$ python -q
>>> import numpy as np
>>> np.set_printoptions(precision=2, suppress=True, linewidth=120, sign=" ")
>>> rnd = lambda a: np.round(a, 2) + 0
>>> ang = np.deg2rad(30)
>>> feats = np.eye(3)
>>> feats[np.ix_([1, 2], [1, 2])] = [[np.cos(ang), -np.sin(ang)], [np.sin(ang), np.cos(ang)]]
>>> rnd(feats)
array([[ 1.  ,  0.  ,  0.  ],
       [ 0.  ,  0.87, -0.5 ],
       [ 0.  ,  0.5 ,  0.87]])
>>> # 2 groups of indices that never mix
>>> rnd(feats @ feats)
array([[ 1.  ,  0.  ,  0.  ],
       [ 0.  ,  0.5 , -0.87],
       [ 0.  ,  0.87,  0.5 ]])
>>> (feats != 0).astype(int)
array([[ 1,  0,  0],
       [ 0,  1,  1],
       [ 0,  1,  1]])
>>> rng = np.random.default_rng(20)
>>> labels = rng.permutation(3)
>>> labels
array([ 0,  1,  2])
>>> out = feats[labels][:, labels]
>>> rnd(np.trace(out))
np.float64(2.73)
>>> np.allclose(out, feats)
True
>>> rnd(out)
array([[ 1.  ,  0.  ,  0.  ],
       [ 0.  ,  0.87, -0.5 ],
       [ 0.  ,  0.5 ,  0.87]])
>>> rnd(np.diag(out))
array([ 1.  ,  0.87,  0.87])
>>> rnd(np.sort(np.abs(np.linalg.eigvals(out))))
array([ 1.,  1.,  1.])
>>> rnd(np.linalg.norm(out, axis=0))
array([ 1.,  1.,  1.])
>>> rnd(np.linalg.pinv(out))
array([[ 1.  ,  0.  ,  0.  ],
       [ 0.  ,  0.87,  0.5 ],
       [ 0.  , -0.5 ,  0.87]])
>>> rnd(out.T @ out)
array([[ 1.,  0.,  0.],
       [ 0.,  1.,  0.],
       [ 0.,  0.,  1.]])
>>> out = np.array([[1, 1, 5], [-3, 5, 5], [4, -1, 1]])
>>> np.linalg.matrix_rank(feats @ out)
np.int64(3)
>>> rnd(np.einsum("ik,kj->ji", feats, out))
array([[ 1.  , -4.6 ,  1.96],
       [ 1.  ,  4.83,  1.63],
       [ 5.  ,  3.83,  3.37]])
>>> rnd(feats @ out)
array([[ 1.  ,  1.  ,  5.  ],
       [-4.6 ,  4.83,  3.83],
       [ 1.96,  1.63,  3.37]])
>>> np.einsum("ij,ij->i", feats, feats)
array([ 1.,  1.,  1.])
>>> np.linalg.matrix_rank(np.vstack([feats, out.T]))
np.int64(3)
>>> A = np.load("layer8.npy")
>>> A
array([[  2.91,  -2.01,   5.26],
       [  7.65,   3.59,   4.54],
       [ 12.  ,   3.69,   8.09],
       [  1.56,   0.4 ,   2.13],
       [-15.69,  -3.42,  -9.05],
       [-15.86,  -1.32, -10.95],
       [-10.75,  -3.51,  -4.86],
       [ -6.92,   0.38,  -4.91],
       [-28.08,  -6.31, -16.98],
       [ -2.95,  -1.99,   0.37],
       [  3.49,   0.65,   3.54],
       [ 13.86,   4.68,   8.82],
       [  8.17,   0.32,   7.7 ],
       [  8.89,   0.2 ,   8.41],
       [ -5.05,  -1.12,  -2.11],
       [ 11.99,   2.01,   9.48],
       [ 14.28,   2.94,  10.62],
       [  2.68,   2.34,   1.45],
       [ -5.96,  -0.45,  -3.43]])
>>> cen = A - A.mean(axis=0)
>>> vecs = np.linalg.svd(cen)[2][:1]
>>> out = cen - cen @ vecs.T @ vecs
>>> rnd(np.cov(cen @ vecs.T, rowvar=False))
np.float64(200.18)
>>> np.linalg.norm(out, axis=1).round(6).argmax()
np.int64(0)
>>> rnd((cen @ vecs.T).std(axis=0))
array([ 13.77])
>>> F = np.load("sample18.npy")
>>> F
array([[-1.,  1.,  1.,  1.,  1.],
       [ 1., -1.,  1.,  1.,  1.],
       [ 1.,  1., -1.,  1.,  1.],
       [ 1.,  1.,  1., -1.,  1.],
       [ 1.,  1.,  1.,  1., -1.]])
>>> # symmetric
>>> rnd(np.linalg.norm(F) ** 2 / np.linalg.norm(F, 2) ** 2)
np.float64(2.78)
>>> F[1] @ F[0]
np.float64(1.0)
>>> rnd(np.linalg.norm(F, 1)), rnd(np.linalg.norm(F, np.inf))
(np.float64(5.0), np.float64(5.0))
>>> evals, vecs = np.linalg.eigh(F)
>>> x = np.array([3, 0, 3, 1, 2])
>>> rnd(vecs * np.abs(evals) @ vecs.T)
array([[ 2.2,  0.2,  0.2,  0.2,  0.2],
       [ 0.2,  2.2,  0.2,  0.2,  0.2],
       [ 0.2,  0.2,  2.2,  0.2,  0.2],
       [ 0.2,  0.2,  0.2,  2.2,  0.2],
       [ 0.2,  0.2,  0.2,  0.2,  2.2]])
>>> rnd(vecs * np.maximum(evals, 0) @ vecs.T)
array([[ 0.6,  0.6,  0.6,  0.6,  0.6],
       [ 0.6,  0.6,  0.6,  0.6,  0.6],
       [ 0.6,  0.6,  0.6,  0.6,  0.6],
       [ 0.6,  0.6,  0.6,  0.6,  0.6],
       [ 0.6,  0.6,  0.6,  0.6,  0.6]])
>>> rnd(x @ F @ x / (x @ x)), evals[0], evals[-1]
(np.float64(1.52), np.float64(-2.0), np.float64(3.0))
>>> sv = 10 * 0.9 ** np.arange(4)
>>> O, _ = np.linalg.qr(np.array([[0.0, -0.1, -0.2, 1.6],
...     [0.1, -0.2, -0.3, 0.3],
...     [0.4, -0.5, -0.8, -0.2],
...     [-2.7, -0.1, 0.5, -2.1]]))
>>> E = rng.normal(size=(18, 4)) * sv @ O
>>> rnd(E)
array([[  2.15,  -9.46,   9.49, -11.6 ],
       [ -5.83,  11.51,  -2.42,   5.06],
       [ -4.75,  -1.74,   9.16,  -0.08],
       [  5.71,  11.37,  -8.25,   8.42],
       [ -9.85,   4.73,   1.31,   2.79],
       [ 15.75,  -0.87,  13.27,   9.45],
       [  2.16,  14.32, -22.34,  11.72],
       [  1.34,   3.87, -16.48,   3.43],
       [  1.04,  -9.96, -26.04,   1.8 ],
       [  6.77,  22.14,  -3.54,  -2.37],
       [  0.25,  17.43,  17.08, -16.  ],
       [-13.64,  -3.93,  -1.13,   7.  ],
       [ -0.15,  -8.08,  -8.92,  -1.2 ],
       [ 10.41,   2.78,  10.52,  -8.31],
       [ 13.09,   1.05,  -3.54,  15.6 ],
       [-18.32,  -3.71,   8.29,  -8.93],
       [ -1.62,  18.29,   9.36, -10.18],
       [  1.65,  -3.09, -10.24,  -7.56]])
>>> Z = E[[13, 11]].astype(float)
>>> for _ in range(5):
...     labels = np.linalg.norm(E[:, None] - Z, axis=-1).argmin(axis=1)
...     Z = np.array([E[labels == j].mean(axis=0) for j in range(2)])
... 
>>> labels
array([ 0,  1,  0,  1,  1,  0,  1,  1,  1,  0,  0,  1,  1,  0,  1,  0,  0,  1])
>>> np.abs(Z[1] - Z[0]).argmax()
np.int64(2)
>>> rnd(Z)
array([[ 1.33,  5.61,  9.2 , -6.  ],
       [-0.45,  2.18, -9.81,  4.71]])
>>> rnd(Z[1] - Z[0])
array([ -1.78,  -3.43, -19.01,  10.71])
>>> x = np.array([-2, -3, -2, 0])
>>> h = np.maximum(E @ x, 0)
>>> rnd(h)
array([  5.11,   0.  ,   0.  ,   0.  ,   2.88,   0.  ,   0.  ,  18.67,  79.88,   0.  ,   0.  ,  41.34,  42.37,   0.  ,
         0.  ,  31.18,   0.  ,  26.43])
>>> rnd(np.maximum(E @ (3 * x), 0))
array([  15.34,    0.  ,    0.  ,    0.  ,    8.65,    0.  ,    0.  ,   56.02,  239.65,    0.  ,    0.  ,  124.01,
        127.1 ,    0.  ,    0.  ,   93.55,    0.  ,   79.29])
>>> labels = E[:, 0] > np.median(E[:, 0])
>>> u = E[labels].mean(axis=0) - E[~labels].mean(axis=0)
>>> rnd(u)
array([12.43,  1.95, -4.2 ,  4.28])
>>> ((E - E.mean(axis=0)) @ u > 0).astype(int)
array([ 0,  0,  0,  1,  0,  1,  1,  1,  1,  1,  0,  0,  0,  1,  1,  0,  0,  1])
>>> np.argsort(-np.abs(u).round(6), kind="stable")
array([ 0,  3,  2,  1])
>>> out = np.array([[3, 2], [1, 0], [-3, -2], [-3, -1]])
>>> out @ E
Traceback (most recent call last):
  File "<python-input-67>", line 1, in <module>
    out @ E
    ~~~~^~~
ValueError: matmul: Input operand 1 has a mismatch in its core dimension 0, with gufunc signature (n?,k),(k,m?)->(n?,m?) (size 18 is different from 2)
>>> np.linalg.matrix_rank(E @ out)
np.int64(2)
>>> np.linalg.matrix_rank(np.vstack([E, out.T]))
np.int64(4)
>>> m1 = np.load("dump.npy")
>>> m1
array([[ 0,  1,  1,  0,  2],
       [ 1,  6,  1,  0,  2],
       [ 1,  1,  2,  1,  1],
       [ 2,  2,  2,  1,  1],
       [ 1,  1,  0,  0,  2]])
>>> ang = np.radians(158)
>>> Rm = np.eye(5)
>>> Rm[2, 2] = Rm[4, 4] = np.cos(ang)
>>> Rm[2, 4], Rm[4, 2] = -np.sin(ang), np.sin(ang)
>>> rnd(Rm)
array([[ 1.  ,  0.  ,  0.  ,  0.  ,  0.  ],
       [ 0.  ,  1.  ,  0.  ,  0.  ,  0.  ],
       [ 0.  ,  0.  , -0.93,  0.  , -0.37],
       [ 0.  ,  0.  ,  0.  ,  1.  ,  0.  ],
       [ 0.  ,  0.  ,  0.37,  0.  , -0.93]])
>>> out = m1 @ Rm.T
>>> rnd(np.abs(out - m1).max(axis=0))
array([ 0.  ,  0.  ,  4.23,  0.  ,  3.85])
>>> rnd(np.linalg.svd(m1, compute_uv=False)), rnd(np.linalg.svd(out, compute_uv=False))
(array([ 7.88,  2.94,  2.  ,  1.13,  0.15]), array([ 7.88,  2.94,  2.  ,  1.13,  0.15]))
>>> np.allclose(m1 @ m1.T, out @ out.T)
True
>>> rnd(out)
array([[ 0.  ,  1.  , -1.68,  0.  , -1.48],
       [ 1.  ,  6.  , -1.68,  0.  , -1.48],
       [ 1.  ,  1.  , -2.23,  1.  , -0.18],
       [ 2.  ,  2.  , -2.23,  1.  , -0.18],
       [ 1.  ,  1.  , -0.75,  0.  , -1.85]])
>>> rnd(np.linalg.det(Rm)), rnd(np.trace(Rm))
(np.float64(1.0), np.float64(1.15))
>>> np.allclose(np.linalg.norm(m1, axis=1), np.linalg.norm(out, axis=1))
True
>>> O = m1.astype(float).copy()
>>> for j in range(5):
...     O[:, j] -= O[:, :j] @ (O[:, :j].T @ O[:, j])
...     O[:, j] /= np.linalg.norm(O[:, j])
... 
>>> rnd(O)
array([[ 0.  ,  0.21,  0.56, -0.8 ,  0.  ],
       [ 0.38,  0.9 , -0.11,  0.16,  0.  ],
       [ 0.38, -0.15,  0.6 ,  0.38,  0.58],
       [ 0.76, -0.3 ,  0.04, -0.05, -0.58],
       [ 0.38, -0.15, -0.56, -0.43,  0.58]])
>>> rnd(np.linalg.det(m1.T))
np.float64(8.0)
>>> rnd(np.linalg.eigvals(m1))
array([ 7.16+0.j  , -0.44+0.12j, -0.44-0.12j,  2.  +0.j  ,  2.72+0.j  ])
>>> rnd(np.linalg.det(2 * m1)), rnd(np.linalg.det(m1))
(np.float64(256.0), np.float64(8.0))
>>> np.einsum("ij,ji->", m1, m1)
np.int64(63)
>>> np.kron(np.eye(2, dtype=int), m1)
array([[ 0,  1,  1,  0,  2,  0,  0,  0,  0,  0],
       [ 1,  6,  1,  0,  2,  0,  0,  0,  0,  0],
       [ 1,  1,  2,  1,  1,  0,  0,  0,  0,  0],
       [ 2,  2,  2,  1,  1,  0,  0,  0,  0,  0],
       [ 1,  1,  0,  0,  2,  0,  0,  0,  0,  0],
       [ 0,  0,  0,  0,  0,  0,  1,  1,  0,  2],
       [ 0,  0,  0,  0,  0,  1,  6,  1,  0,  2],
       [ 0,  0,  0,  0,  0,  1,  1,  2,  1,  1],
       [ 0,  0,  0,  0,  0,  2,  2,  2,  1,  1],
       [ 0,  0,  0,  0,  0,  1,  1,  0,  0,  2]])
>>> x = np.array([0, 1, 0, 3, 0])
>>> m1 @ x
array([ 1,  6,  4,  5,  1])
>>> np.linalg.norm(m1 @ x) <= np.linalg.norm(m1, 2) * np.linalg.norm(x) + 1e-9
np.True_
>>> np.sign((m1 @ x).round(6))
array([ 1,  1,  1,  1,  1])
>>> (m1 * x).sum(axis=1)
array([ 1,  6,  4,  5,  1])
>>> (m1 @ x).argmax()
np.int64(1)
>>> u = np.array([-2, 0, -2, 1, -3])
>>> mat = np.outer(rng.normal(size=21), u) + 0.05 * rng.normal(size=(21, 5))
>>> rnd(mat)
array([[-0.41,  0.01, -0.55,  0.13, -0.71],
       [ 2.7 ,  0.12,  2.62, -1.3 ,  3.98],
       [ 3.81,  0.02,  3.91, -2.03,  5.98],
       [-0.15,  0.02, -0.13,  0.02, -0.18],
       [ 0.63, -0.03,  0.5 , -0.2 ,  0.9 ],
       [-0.02,  0.  , -0.05, -0.02,  0.09],
       [ 0.24,  0.04,  0.37, -0.18,  0.5 ],
       [ 0.98, -0.02,  0.91, -0.42,  1.46],
       [-1.1 , -0.01, -1.09,  0.58, -1.72],
       [-0.37, -0.01, -0.43,  0.26, -0.52],
       [ 1.2 , -0.02,  1.2 , -0.68,  1.82],
       [ 3.83, -0.07,  3.73, -1.89,  5.66],
       [ 5.24, -0.05,  5.16, -2.63,  7.65],
       [ 2.9 ,  0.03,  2.93, -1.45,  4.36],
       [ 0.3 ,  0.  ,  0.27, -0.16,  0.41],
       [-1.79, -0.03, -1.87,  0.91, -2.74],
       [ 0.76, -0.05,  0.81, -0.4 ,  1.29],
       [-1.32, -0.01, -1.4 ,  0.61, -2.03],
       [-2.34,  0.02, -2.27,  1.26, -3.53],
       [-4.73, -0.08, -4.71,  2.32, -7.15],
       [-0.63,  0.08, -0.55,  0.33, -0.87]])
>>> Z = mat[[13, 14]].astype(float)
>>> for _ in range(3):
...     labels = np.linalg.norm(mat[:, None] - Z, axis=-1).argmin(axis=1)
...     Z = np.array([mat[labels == j].mean(axis=0) for j in range(2)])
... 
>>> labels
array([ 1,  0,  0,  1,  1,  1,  1,  1,  1,  1,  1,  0,  0,  0,  1,  1,  1,  1,  1,  1,  1])
>>> np.abs(Z[1] - Z[0]).argmax()
np.int64(4)
>>> np.bincount(labels)
array([  5,  16])
>>> x = np.array([2, 1, 1, 2, 0])
>>> (mat @ x).argmax()
np.int64(12)
>>> rnd(mat @ (2 * x))
array([ -2.2 ,  11.08,  14.99,  -0.7 ,   2.63,  -0.26,   1.06,   4.02,  -4.28,  -1.32,   4.44,  15.08,  20.67,  11.72,
         1.07,  -7.36,   2.93,  -5.66,  -8.83, -19.24,  -2.13])
>>> rnd(mat @ np.eye(5)[2])
array([-0.55,  2.62,  3.91, -0.13,  0.5 , -0.05,  0.37,  0.91, -1.09, -0.43,  1.2 ,  3.73,  5.16,  2.93,  0.27, -1.87,
        0.81, -1.4 , -2.27, -4.71, -0.55])
>>> left, sv, Vh = np.linalg.svd(mat, full_matrices=False)
>>> np.abs(left[:, 0]).round(6).argmax()
np.int64(12)
>>> rnd(np.abs(Vh[0]))
array([ 0.47,  0.  ,  0.47,  0.24,  0.71])
>>> np.allclose(left * sv @ Vh, mat)
True
>>> rnd(np.sqrt((sv ** 2).sum())), rnd(np.linalg.norm(mat))
(np.float64(22.3), np.float64(22.3))
>>> rnd(left.T @ left)
array([[ 1.,  0.,  0.,  0.,  0.],
       [ 0.,  1.,  0.,  0.,  0.],
       [ 0.,  0.,  1.,  0.,  0.],
       [ 0.,  0.,  0.,  1.,  0.],
       [ 0.,  0.,  0.,  0.,  1.]])
>>> rnd(sv / sv[0])
array([ 1.  ,  0.01,  0.01,  0.01,  0.01])
>>> left, sv, Vh = np.linalg.svd(mat)
>>> rnd(sv)
array([ 22.29,   0.28,   0.24,   0.22,   0.18])
>>> np.argmax(sv[:-1] / (sv[1:] + 1e-6)) + 1
np.int64(1)
>>> out = left[:, :1] @ np.diag(sv[:1]) @ Vh[:1]
>>> rnd(np.abs(mat - out).max())
np.float64(0.13)
>>> rnd(np.linalg.norm(mat - out, 2)), rnd(sv[1])
(np.float64(0.28), np.float64(0.28))
>>> np.linalg.matrix_rank(mat, rtol=0.05)
np.int64(1)
>>> np.argsort(-np.linalg.norm(mat, axis=0).round(6), kind="stable")[:3]
array([ 4,  0,  2])
>>> rnd(np.abs(np.linalg.svd(mat)[2][-1]))
array([ 0.26,  0.81,  0.48,  0.19,  0.07])
>>> np.linalg.matrix_rank(mat, rtol=0.1)
np.int64(1)
>>> np.linalg.cond(mat) > 100
np.True_
>>> X = np.load("m.npy")
>>> X
array([[-1, -1, -1, -1],
       [ 1, -1,  1, -1],
       [-1, -1, -1, -1],
       [ 1, -1,  1, -1]])
>>> # column 2 repeats column 0
>>> rnd(np.sort(np.abs(np.linalg.eigvals(X))))
array([ 0.  ,  0.  ,  2.83,  2.83])
>>> X.inv()
Traceback (most recent call last):
  File "<python-input-132>", line 1, in <module>
    X.inv()
    ^^^^^
AttributeError: 'numpy.ndarray' object has no attribute 'inv'
>>> np.allclose(X @ X.T, X.T @ X)
True
>>> (X + X.T) / 2
array([[-1.,  0., -1.,  0.],
       [ 0., -1.,  0., -1.],
       [-1.,  0., -1.,  0.],
       [ 0., -1.,  0., -1.]])
>>> rnd(np.abs(np.linalg.eigvals(X)).max())
np.float64(2.83)
>>> np.trace(X)
np.int64(-4)
>>> X @ X
array([[ 0,  4,  0,  4],
       [-4,  0, -4,  0],
       [ 0,  4,  0,  4],
       [-4,  0, -4,  0]])
